>>> import numpy as np
>>> from numpy import linalg as LA
>>> np.set_printoptions(precision=3, suppress=True, linewidth=160, sign=" ")
>>> def rd(a):
...     return np.round(a, 3) + 0
... 
>>> X = np.loadtxt("x.csv", delimiter=",")
>>> X
array([[ -7.,  -2.,   1.,   3.],
       [  0.,  -1.,   0.,   0.],
       [-18.,  -7.,   4.,   6.],
       [-10.,  -3.,   2.,   4.]])
>>> other = LA.inv(X)
>>> rd(X @ other)
array([[ 1.,  0.,  0.,  0.],
       [ 0.,  1.,  0.,  0.],
       [ 0.,  0.,  1.,  0.],
       [ 0.,  0.,  0.,  1.]])
>>> rd(np.abs(LA.svd(X)[2][-1]))
array([ 0.371,  0.052,  0.748,  0.548])
>>> round(np.log10(LA.cond(X)))
2
>>> rd(LA.norm(X, 2) / LA.norm(X))
np.float64(0.998)
>>> LA.matrix_rank(X, rtol=0.1)
np.int64(1)
>>> def softmax(z):
...     e = np.exp(z - z.max(axis=-1, keepdims=True))
...     return e / e.sum(axis=-1, keepdims=True)
... 
>>> rd(softmax(X[1]))
array([ 0.297,  0.109,  0.297,  0.297])
>>> rd(softmax(X).sum(axis=1))
array([ 1.,  1.,  1.,  1.])
>>> S = X @ X.T / np.sqrt(4)
>>> softmax(S).round(6).argmax(axis=1)
array([ 2,  2,  2,  2])
>>> rd(softmax(S + np.triu(np.full(S.shape, -np.inf), 1)))
array([[ 1.   ,  0.   ,  0.   ,  0.   ],
       [ 0.622,  0.378,  0.   ,  0.   ],
       [ 0.   ,  0.   ,  1.   ,  0.   ],
       [ 0.   ,  0.   ,  1.   ,  0.   ]])
>>> rd(softmax(S))
array([[ 0.   ,  0.   ,  1.   ,  0.   ],
       [ 0.065,  0.039,  0.789,  0.107],
       [ 0.   ,  0.   ,  1.   ,  0.   ],
       [ 0.   ,  0.   ,  1.   ,  0.   ]])
>>> feats = np.loadtxt("sample7.csv", delimiter=",")
>>> rd(feats)
array([[ 1.   ,  0.   ,  0.   ,  0.   ],
       [ 0.   , -0.5  ,  0.   ,  0.866],
       [ 0.   ,  0.   ,  1.   ,  0.   ],
       [ 0.   , -0.866,  0.   , -0.5  ]])
>>> f, v = X[3], X[2]
>>> f @ f
np.float64(129.0)
>>> p = (f @ v) / (f @ f) * f
>>> rd(p)
array([-18.062,  -5.419,   3.612,   7.225])
>>> np.outer(f, v)
array([[180.,  70., -40., -60.],
       [ 54.,  21., -12., -18.],
       [-36., -14.,   8.,  12.],
       [-72., -28.,  16.,  24.]])
>>> LA.matrix_rank(np.outer(f, v))
np.int64(1)
>>> rd(LA.norm(f + v) ** 2 + LA.norm(f - v) ** 2)
np.float64(1108.0)
>>> rd((v - p) @ f)
np.float64(0.0)
>>> rd(np.poly(feats))
array([ 1., -1.,  0., -1.,  1.])
>>> rd(np.einsum("ij,ji->", feats, feats))
np.float64(1.0)
>>> rd(LA.eigvals(feats))
array([-0.5+0.866j, -0.5-0.866j,  1. +0.j   ,  1. +0.j   ])
>>> rd(LA.det(feats.T))
np.float64(1.0)
>>> arr = np.loadtxt("out14.csv", delimiter=",")
>>> arr
array([[ 0.,  1.,  0.,  0.,  1.,  1.,  0.,  1.,  0.],
       [ 1.,  0.,  0.,  1.,  1.,  0.,  0.,  1.,  0.],
       [ 0.,  0.,  0.,  0.,  0.,  0.,  1.,  0.,  1.],
       [ 0.,  1.,  0.,  0.,  1.,  1.,  0.,  1.,  0.],
       [ 1.,  1.,  0.,  1.,  0.,  1.,  0.,  1.,  0.],
       [ 1.,  0.,  0.,  1.,  1.,  0.,  0.,  1.,  0.],
       [ 0.,  0.,  1.,  0.,  0.,  0.,  0.,  0.,  0.],
       [ 1.,  1.,  0.,  1.,  1.,  1.,  0.,  0.,  0.],
       [ 0.,  0.,  1.,  0.,  0.,  0.,  0.,  0.,  0.]])
>>> w, vecs = LA.eigh(arr)
>>> x0 = np.array([0, 2, 3, 1, 1, 1, -3, 1, 2])
>>> x0 @ arr @ x0 / (x0 @ x0), w[0], rd(w[-1])
(np.float64(0.6), np.float64(-2.0), np.float64(4.372))
>>> x0 @ arr @ x0
np.float64(18.0)
>>> rd(LA.eigvalsh(arr[1:, 1:]))
array([-1.646, -1.414, -1.   , -1.   ,  0.   ,  0.   ,  1.414,  3.646])
>>> Uu, sig, Vt = LA.svd(arr)
>>> vecs = Vt[:(sig > 1e-8).sum()]
>>> rng = np.random.default_rng(355)
>>> x0 = arr[1] + -1 * arr[4] + rng.integers(2) * np.eye(9)[0]
>>> x0
array([ 0., -1.,  0.,  0.,  1., -1.,  0.,  0.,  0.])
>>> rd(LA.norm(x0 - vecs.T @ vecs @ x0))
np.float64(0.0)
>>> rd(vecs.T @ vecs)
array([[ 0.5,  0. ,  0. ,  0.5,  0. ,  0. ,  0. ,  0. ,  0. ],
       [ 0. ,  0.5,  0. ,  0. ,  0. ,  0.5,  0. ,  0. ,  0. ],
       [ 0. ,  0. ,  1. ,  0. ,  0. ,  0. ,  0. ,  0. ,  0. ],
       [ 0.5,  0. ,  0. ,  0.5,  0. ,  0. ,  0. ,  0. ,  0. ],
       [ 0. ,  0. ,  0. ,  0. ,  1. ,  0. ,  0. ,  0. ,  0. ],
       [ 0. ,  0.5,  0. ,  0. ,  0. ,  0.5,  0. ,  0. ,  0. ],
       [ 0. ,  0. ,  0. ,  0. ,  0. ,  0. ,  0.5,  0. ,  0.5],
       [ 0. ,  0. ,  0. ,  0. ,  0. ,  0. ,  0. ,  1. ,  0. ],
       [ 0. ,  0. ,  0. ,  0. ,  0. ,  0. ,  0.5,  0. ,  0.5]])
>>> rd(np.diag(vecs.T @ vecs))
array([ 0.5,  0.5,  1. ,  0.5,  1. ,  0.5,  0.5,  1. ,  0.5])
